% ipython --no-banner

In [1]: import numpy as np

In [2]: from numpy import linalg as LA

In [3]: np.set_printoptions(precision=2, suppress=True, linewidth=100, sign=" ")

In [4]: rnd = lambda a: np.round(a, 2) + 0

In [5]: M = np.load("run13.npy")

In [6]: M
Out[6]: 
array([[-0.91,  3.01,  2.17],
       [-0.83,  3.05,  2.03],
       [-1.02,  2.98,  1.9 ],
       [-1.08,  2.98,  1.97],
       [-1.05,  2.89,  1.91],
       [-0.97,  3.06,  1.87],
       [-2.01,  0.85, -2.03],
       [-1.92,  0.9 , -2.02],
       [-1.91,  0.98, -1.97],
       [-2.1 ,  1.03, -1.91],
       [-1.86,  1.16, -2.07],
       [-1.87,  1.14, -2.12],
       [-0.98, -4.05, -3.89],
       [-0.95, -3.94, -4.1 ],
       [-0.92, -3.81, -4.01],
       [-0.81, -4.1 , -3.83],
       [-0.85, -3.94, -3.91],
       [-1.06, -3.92, -4.04]])

In [7]: W1 = np.array([[0, 5, -2, -1], [1, 3, 4, 5], [4, 2, -5, 3]])

In [8]: c = np.array([5, -4, 2, -8])

In [9]: hid = np.maximum(M @ W1 + c, 0)

In [10]: (hid > 0).astype(int)
Out[10]: 
array([[ 1,  1,  1,  1],
       [ 1,  1,  1,  1],
       [ 1,  1,  1,  1],
       [ 1,  1,  1,  1],
       [ 1,  1,  1,  1],
       [ 1,  1,  1,  1],
       [ 0,  0,  1,  0],
       [ 0,  0,  1,  0],
       [ 0,  0,  1,  0],
       [ 0,  0,  1,  0],
       [ 0,  0,  1,  0],
       [ 0,  0,  1,  0],
       [ 0,  0,  1,  0],
       [ 0,  0,  1,  0],
       [ 0,  0,  1,  0],
       [ 0,  0,  1,  0],
       [ 0,  0,  1,  0],
       [ 0,  0,  1,  0]])

In [11]: rnd((hid > 0).mean(axis=0))
Out[11]: array([ 0.33,  0.33,  1.  ,  0.33])

In [12]: Z = np.array([[3, 2, 2], [0, 3, 3], [2, 0, 1], [2, 3, 0]])

In [13]: W1 @ Z
Out[13]: 
array([[-6, 12, 13],
       [21, 26, 15],
       [ 8, 23,  9]])

In [14]: m1 = np.load("x.npy")

In [15]: m1
Out[15]: 
array([[-27,   0, -27,   0],
       [-24, -15, -24, -15],
       [-18,   0,  -9,   0],
       [-16, -10,  -8,  -5]])

In [16]: vec = np.array([0, -2, 2, 3])

In [17]: y = m1 @ vec

In [18]: y
Out[18]: array([-54, -63, -18, -11])

In [19]: rnd(LA.solve(m1, m1[:, 0]))
Out[19]: array([ 1.,  0.,  0.,  0.])

In [20]: rnd(LA.solve(m1, y + m1[:, 3]))
Out[20]: array([ 0., -2.,  2.,  4.])

In [21]: rnd(LA.solve(m1, y))
Out[21]: array([ 0., -2.,  2.,  3.])

In [22]: data = np.load("layer14.npy")

In [23]: data
Out[23]: 
array([[  1,  -3,   9, -27],
       [  1,  -2,   4,  -8],
       [  1,  -1,   1,  -1],
       [  1,   0,   0,   0]])

In [24]: (data - data.T) / 2
Out[24]: 
array([[  0. ,  -2. ,   4. , -14. ],
       [  2. ,   0. ,   2.5,  -4. ],
       [ -4. ,  -2.5,   0. ,  -0.5],
       [ 14. ,   4. ,   0.5,   0. ]])

In [25]: LA.matrix_power(data, 3)
Out[25]: 
array([[ -32,   66, -198,  582],
       [ -18,   16,  -52,  154],
       [ -16,   -2,   -2,   10],
       [ -20,   -6,    6,  -12]])

In [26]: np.allclose(data @ data.T, data.T @ data)
Out[26]: False

In [27]: rnd(LA.norm(data, axis=1))
Out[27]: array([ 28.64,   9.22,   2.  ,   1.  ])

In [28]: data[2] @ data[1]
Out[28]: np.int64(15)

In [29]: rnd(LA.norm(data) ** 2 / LA.norm(data, 2) ** 2)
Out[29]: np.float64(1.01)

In [30]: J = np.load("a.npy")

In [31]: J
Out[31]: 
array([[ 2,  0,  1,  0],
       [ 2,  6,  1,  3],
       [ 3,  0,  2,  0],
       [ 3,  9,  2,  6]])

In [32]: vals, V = LA.eig(J)

In [33]: rnd(np.prod(vals))
Out[33]: np.float64(9.0)

In [34]: rnd(J @ V[:, 0] - vals[0] * V[:, 0])
Out[34]: array([ 0.,  0.,  0.,  0.])

In [35]: u = np.array([2, 4, 4, 4])

In [36]: Y = J + np.outer(u, np.eye(4)[2])

In [37]: Y
Out[37]: 
array([[ 2.,  0.,  3.,  0.],
       [ 2.,  6.,  5.,  3.],
       [ 3.,  0.,  6.,  0.],
       [ 3.,  9.,  6.,  6.]])

In [38]: rnd(LA.det(Y) / LA.det(J)), rnd(1 + LA.solve(J, u)[2])
Out[38]: (np.float64(3.0), np.float64(3.0))

In [39]: gram = J.T @ J

In [40]: np.allclose(gram, gram.T)
Out[40]: True

In [41]: LA.matrix_rank(gram)
Out[41]: np.int64(4)

In [42]: rnd(LA.svd(J, compute_uv=False) ** 2)
Out[42]: array([ 181.41,   15.97,    0.56,    0.05])

In [43]: np.diag(gram)
Out[43]: array([  26,  117,   10,   45])

In [44]: np.trace(gram), (J ** 2).sum()
Out[44]: (np.int64(198), np.int64(198))

In [45]: q, r_ = LA.qr(M)

In [46]: rnd(np.abs(np.diag(r_)))
Out[46]: array([  5.81,  12.35,   2.43])

In [47]: rnd(q.T @ q)
Out[47]: 
array([[ 1.,  0.,  0.],
       [ 0.,  1.,  0.],
       [ 0.,  0.,  1.]])

In [48]: np.allclose(r_.T @ r_, M.T @ M)
Out[48]: True

In [49]: A = np.load("w.npy")

In [50]: A
Out[50]: 
array([[ 0.36, -0.23,  0.03],
       [ 1.5 , -0.4 ,  0.4 ],
       [-0.1 , -0.6 ,  0.2 ],
       [ 0.  , -0.5 , -0.4 ]])

In [51]: rng = np.random.default_rng(465720)

In [52]: Y = A + rng.integers(-2, 3, (4, 1)) @ rng.integers(-2, 3, (1, 3))

In [53]: Y
Out[53]: 
array([[ 0.36, -0.23,  0.03],
       [ 1.5 , -0.4 ,  0.4 ],
       [-0.1 , -0.6 ,  0.2 ],
       [ 2.  ,  3.5 , -2.4 ]])

In [54]: LA.matrix_rank(Y - A, tol=1e-8)
Out[54]: np.int64(1)

In [55]: hat = A @ LA.solve(A.T @ A, A.T)

In [56]: rnd(hat)
Out[56]: 
array([[ 0.09,  0.22,  0.05,  0.18],
       [ 0.22,  0.95, -0.01, -0.04],
       [ 0.05, -0.01,  1.  , -0.01],
       [ 0.18, -0.04, -0.01,  0.96]])

In [57]: np.allclose(hat @ hat, hat)
Out[57]: True

In [58]: LA.matrix_rank(np.eye(4) - hat)
Out[58]: np.int64(1)

In [59]: rnd((np.eye(4) - hat) @ A)
Out[59]: 
array([[ 0.,  0.,  0.],
       [ 0.,  0.,  0.],
       [ 0.,  0.,  0.],
       [ 0.,  0.,  0.]])

In [60]: rnd(np.diag(hat))
Out[60]: array([ 0.09,  0.95,  1.  ,  0.96])

In [61]: rnd(hat @ A[:, 0])
Out[61]: array([ 0.36,  1.5 , -0.1 ,  0.  ])

In [62]: Y = np.array([[1, 2], [0, 3]])

In [63]: Z = np.kron(Y, A)

In [64]: Z.shape
Out[64]: (8, 6)

In [65]: K = np.array([[0, 0, 0], [1, 3, 0], [1, 1, 2]])

In [66]: K
Out[66]: 
array([[ 0,  0,  0],
       [ 1,  3,  0],
       [ 1,  1,  2]])

In [67]: rnd(LA.det(2 * K)), rnd(LA.det(K))
Out[67]: (np.float64(0.0), np.float64(0.0))

In [68]: np.einsum("ij,ji->", K, K)
Out[68]: np.int64(13)

In [69]: rnd(LA.det(K.T))
Out[69]: np.float64(0.0)

In [70]: rnd(LA.eigvals(K).sum().real)
Out[70]: np.float64(5.0)

In [71]: np.einsum("ii->", K)
Out[71]: np.int64(5)

In [72]: rnd(LA.eigvals(K))
Out[72]: array([ 2.,  3.,  0.])

In [73]: rnd(LA.det(K[::-1]))
Out[73]: np.float64(0.0)

In [74]: Uu, sigma, VT = LA.svd(K)

In [75]: np.argmax(sigma[:-1] / (sigma[1:] + 1e-6)) + 1
Out[75]: np.int64(2)

In [76]: rnd(sigma)
Out[76]: array([ 3.53,  1.88,  0.  ])

In [77]: Y = Uu[:, :2] @ np.diag(sigma[:2]) @ VT[:2]

In [78]: LA.matrix_rank(K, rtol=0.05)
Out[78]: np.int64(2)

In [79]: rnd(LA.norm(K - Y) / LA.norm(K))
Out[79]: np.float64(0.0)

In [80]: LA.matrix_rank(Y)
Out[80]: np.int64(2)

In [81]: rnd(LA.norm(K - Y, 2)), rnd(sigma[2])
Out[81]: (np.float64(0.0), np.float64(0.0))

In [82]: np.prod(np.diag(K)), rnd(LA.det(K))
Out[82]: (np.int64(0), np.float64(0.0))

In [83]: rnd(np.sort(LA.eigvals(K)))
Out[83]: array([ 0.,  2.,  3.])

In [84]: Uu, sigma, VT = LA.svd(K, full_matrices=False)

In [85]: rnd(Uu.T @ Uu)
Out[85]: 
array([[ 1.,  0.,  0.],
       [ 0.,  1.,  0.],
       [ 0.,  0.,  1.]])

In [86]: (sigma > 1e-8).sum()
Out[86]: np.int64(2)

In [87]: rnd(Uu.T @ K @ VT.T)
Out[87]: 
array([[ 3.53,  0.  ,  0.  ],
       [ 0.  ,  1.88,  0.  ],
       [ 0.  ,  0.  ,  0.  ]])

In [88]: Y = K + rng.integers(-2, 3, (3, 2)) @ rng.integers(-2, 3, (2, 3))

In [89]: Y
Out[89]: 
array([[-1, -3, -3],
       [ 1,  5,  4],
       [-1, -5, -4]])

In [90]: rnd(LA.svd(Y - K, compute_uv=False))
Out[90]: array([ 10.61,   1.58,   0.  ])

In [91]: np.abs(Y - K).sum(axis=1)
Out[91]: array([  7,   6,  14])

In [92]: Y - K
Out[92]: 
array([[-1, -3, -3],
       [ 0,  2,  4],
       [-2, -6, -6]])

In [93]: E = np.array([[1.0, 0.7, 0.49, 0.34, 0.24],
    ...:     [0.7, 1.0, 0.7, 0.49, 0.34],
    ...:     [0.49, 0.7, 1.0, 0.7, 0.49],
    ...:     [0.34, 0.49, 0.7, 1.0, 0.7],
    ...:     [0.24, 0.34, 0.49, 0.7, 1.0]])

In [94]: vec = np.array([0, 2, -1, 2, 1])

In [95]: y = E @ vec

In [96]: y
Out[96]: array([ 1.83,  2.62,  2.29,  2.98,  2.59])

In [97]: rnd(LA.solve(E.T, E[2]))
Out[97]: array([ 0.,  0.,  1.,  0.,  0.])

In [98]: vec = np.array([2, 2, 0, 1, 3])

In [99]: y = E @ vec

In [100]: c, lr = np.zeros(5), 1 / LA.norm(E, 2) ** 2

In [101]: for i in range(8):
     ...:     c -= lr * E.T @ (E @ c - y)
     ...:     if i % 2 == 0: print(i, round(LA.norm(E @ c - y), 2))
     ...: 
0 1.03
2 0.99
4 0.95
6 0.92

In [102]: rnd(c)
Out[102]: array([ 1.44,  1.54,  1.47,  1.56,  1.59])

In [103]: X = np.load("arr.npy")

In [104]: X
Out[104]: 
array([[ 1.  ,  0.7 ,  0.49,  0.34,  0.24],
       [ 0.7 ,  1.  ,  0.7 ,  0.49,  0.34],
       [ 0.49,  0.7 ,  1.  ,  0.7 ,  0.49],
       [ 0.34,  0.49,  0.7 ,  1.  ,  0.7 ],
       [ 0.24,  0.34,  0.49,  0.7 ,  1.  ]])

In [105]: hat = np.triu(np.array([[-1, 0, 2, 2, -1],
     ...:     [0, 2, -1, -1, 0],
     ...:     [1, -1, 2, 0, -1],
     ...:     [-1, 0, 0, 0, 2],
     ...:     [1, 1, -1, 0, -2]]), 1) + np.eye(5)

In [106]: Y = hat @ X @ LA.inv(hat)

In [107]: rnd(np.trace(Y)), np.trace(X)
Out[107]: (np.float64(5.0), np.float64(5.0))

In [108]: rnd(np.poly(Y))
Out[108]: array([ 1.  , -5.  ,  7.03, -3.81,  0.86, -0.07])

In [109]: LA.matrix_rank(Y)
Out[109]: np.int64(5)

In [110]: rnd(LA.det(Y))
Out[110]: np.float64(0.07)

In [111]: vec = np.ones(5)

In [112]: for _ in range(5):
     ...:     vec = X @ vec
     ...:     vec /= LA.norm(vec)
     ...:     print(round(vec @ X @ vec, 2))
     ...: 
3.1
3.1
3.1
3.1
3.1

In [113]: rnd(vec)
Out[113]: array([ 0.39,  0.47,  0.5 ,  0.47,  0.39])

In [114]: L = LA.cholesky(X)

In [115]: rnd(L @ L.T)
Out[115]: 
array([[ 1.  ,  0.7 ,  0.49,  0.34,  0.24],
       [ 0.7 ,  1.  ,  0.7 ,  0.49,  0.34],
       [ 0.49,  0.7 ,  1.  ,  0.7 ,  0.49],
       [ 0.34,  0.49,  0.7 ,  1.  ,  0.7 ],
       [ 0.24,  0.34,  0.49,  0.7 ,  1.  ]])

In [116]: LA.eigvalsh(X).min() > 0
Out[116]: np.True_
